$ ipython --no-banner

In [1]: import numpy as np

In [2]: from numpy import linalg as LA

In [3]: np.set_printoptions(suppress=True, linewidth=140)

In [4]: K = np.loadtxt("run16.csv", delimiter=",")

In [5]: print(K)
[[  0.   6.  -5.  -8.  -1.  -8.   1.   3.  -9.   4.]
 [ -6.   0.   1.   4.  -2.   2.   2.  -2.  -3.  16.]
 [  5.  -1.   0.  10.   0.   2.  -6.  -9.   5.  -6.]
 [  8.  -4. -10.   0.  -6.  -5.  10.   6.   0.   2.]
 [  1.   2.   0.   6.   0.   6.  10.  -1.  -5.  15.]
 [  8.  -2.  -2.   5.  -6.   0.  13.  -8.   2.   6.]
 [ -1.  -2.   6. -10. -10. -13.   0.  -6.  10.  16.]
 [ -3.   2.   9.  -6.   1.   8.   6.   0.   5.   2.]
 [  9.   3.  -5.   0.   5.  -2. -10.  -5.   0.   7.]
 [ -4. -16.   6.  -2. -15.  -6. -16.  -2.  -7.   0.]]

In [6]: vec = np.array([2, 8, -1, 3, 2, 1, -2, -4, 2, -1])

In [7]: print(np.round(LA.eigvals(K).real, 2) + 0)
[0. 0. 0. 0. 0. 0. 0. 0. 0. 0.]

In [8]: print(np.round(LA.svd(K, compute_uv=False), 2))
[34.11 34.11 23.54 23.54 20.46 20.46  8.28  8.28  1.85  1.85]

In [9]: q = LA.solve(np.eye(10) - K, np.eye(10) + K)

In [10]: print(np.round(q @ q.T, 2) + 0)
[[1. 0. 0. 0. 0. 0. 0. 0. 0. 0.]
 [0. 1. 0. 0. 0. 0. 0. 0. 0. 0.]
 [0. 0. 1. 0. 0. 0. 0. 0. 0. 0.]
 [0. 0. 0. 1. 0. 0. 0. 0. 0. 0.]
 [0. 0. 0. 0. 1. 0. 0. 0. 0. 0.]
 [0. 0. 0. 0. 0. 1. 0. 0. 0. 0.]
 [0. 0. 0. 0. 0. 0. 1. 0. 0. 0.]
 [0. 0. 0. 0. 0. 0. 0. 1. 0. 0.]
 [0. 0. 0. 0. 0. 0. 0. 0. 1. 0.]
 [0. 0. 0. 0. 0. 0. 0. 0. 0. 1.]]

In [11]: q, R = LA.qr(K)

In [12]: print(round(np.trace(q @ q.T), 2))
10.0

In [13]: print(np.round(np.abs(np.diag(R)), 2))
[17.23 18.16 12.43 18.32 10.47 10.05 13.24  4.01  8.22 19.34]

In [14]: print(np.round(q.T @ q, 2) + 0)
[[1. 0. 0. 0. 0. 0. 0. 0. 0. 0.]
 [0. 1. 0. 0. 0. 0. 0. 0. 0. 0.]
 [0. 0. 1. 0. 0. 0. 0. 0. 0. 0.]
 [0. 0. 0. 1. 0. 0. 0. 0. 0. 0.]
 [0. 0. 0. 0. 1. 0. 0. 0. 0. 0.]
 [0. 0. 0. 0. 0. 1. 0. 0. 0. 0.]
 [0. 0. 0. 0. 0. 0. 1. 0. 0. 0.]
 [0. 0. 0. 0. 0. 0. 0. 1. 0. 0.]
 [0. 0. 0. 0. 0. 0. 0. 0. 1. 0.]
 [0. 0. 0. 0. 0. 0. 0. 0. 0. 1.]]

In [15]: print(np.round(LA.matrix_power(K, 4), 2))
[[ 166760.   63235. -142405.   98956.   51125.   10393.  148342.  -33486.   31022.   16449.]
 [  63235.  274296. -109591.   59252.  278393.  179684.  294439.   67787.   24951.    4435.]
 [-142405. -109591.  198853.  -83909. -114706.  -29292. -164026.  -60412.   51246.   47331.]
 [  98956.   59252.  -83909.  245278.  149817.  205488.  100471.  -37113.   -3191. -124710.]
 [  51125.  278393. -114706.  149817.  410749.  297744.  140436.  101252.    3782. -305165.]
 [  10393.  179684.  -29292.  205488.  297744.  340237.  194486.   45549.   13371. -202334.]
 [ 148342.  294439. -164026.  100471.  140436.  194486.  823153.   49701.   68601.  391935.]
 [ -33486.   67787.  -60412.  -37113.  101252.   45549.   49701.  144151.  -72230. -158851.]
 [  31022.   24951.   51246.   -3191.    3782.   13371.   68601.  -72230.  136771.   33553.]
 [  16449.    4435.   47331. -124710. -305165. -202334.  391935. -158851.   33553.  939788.]]

In [16]: print((K - K.T) / 2)
[[  0.   6.  -5.  -8.  -1.  -8.   1.   3.  -9.   4.]
 [ -6.   0.   1.   4.  -2.   2.   2.  -2.  -3.  16.]
 [  5.  -1.   0.  10.   0.   2.  -6.  -9.   5.  -6.]
 [  8.  -4. -10.   0.  -6.  -5.  10.   6.   0.   2.]
 [  1.   2.   0.   6.   0.   6.  10.  -1.  -5.  15.]
 [  8.  -2.  -2.   5.  -6.   0.  13.  -8.   2.   6.]
 [ -1.  -2.   6. -10. -10. -13.   0.  -6.  10.  16.]
 [ -3.   2.   9.  -6.   1.   8.   6.   0.   5.   2.]
 [  9.   3.  -5.   0.   5.  -2. -10.  -5.   0.   7.]
 [ -4. -16.   6.  -2. -15.  -6. -16.  -2.  -7.   0.]]

In [17]: print(np.round(np.sort(np.abs(LA.eigvals(K))), 2))
[ 1.85  1.85  8.28  8.28 20.46 20.46 23.54 23.54 34.11 34.11]

In [18]: print(K @ K)
[[-297.  -36.  204. -108.  -28.   41. -108.   81.  -57.    6.]
 [ -36. -334.   91.   16. -307. -114. -204.  -46.  -29.  -33.]
 [ 204.   91. -308.   92.   91.  -60.  121.   84. -101.  -43.]
 [-108.   16.   92. -381.  -94. -222.  -61.  104.   26.   80.]
 [ -28. -307.   91.  -94. -428. -252.  -53.  -78.  -13.  207.]
 [  41. -114.  -60. -222. -252. -406. -158.  -18.    2.  138.]
 [-108. -204.  121.  -61.  -53. -158. -802.  -81.  -73. -262.]
 [  81.  -46.   84.  104.  -78.  -18.  -81. -260.  123.  148.]
 [ -57.  -29. -101.   26.  -13.    2.  -73.  123. -318.    7.]
 [   6.  -33.  -43.   80.  207.  138. -262.  148.    7. -882.]]

In [19]: print(np.allclose(K, K.T))
False

In [20]: print(round(np.abs(LA.eigvals(K)).max(), 2))
34.11
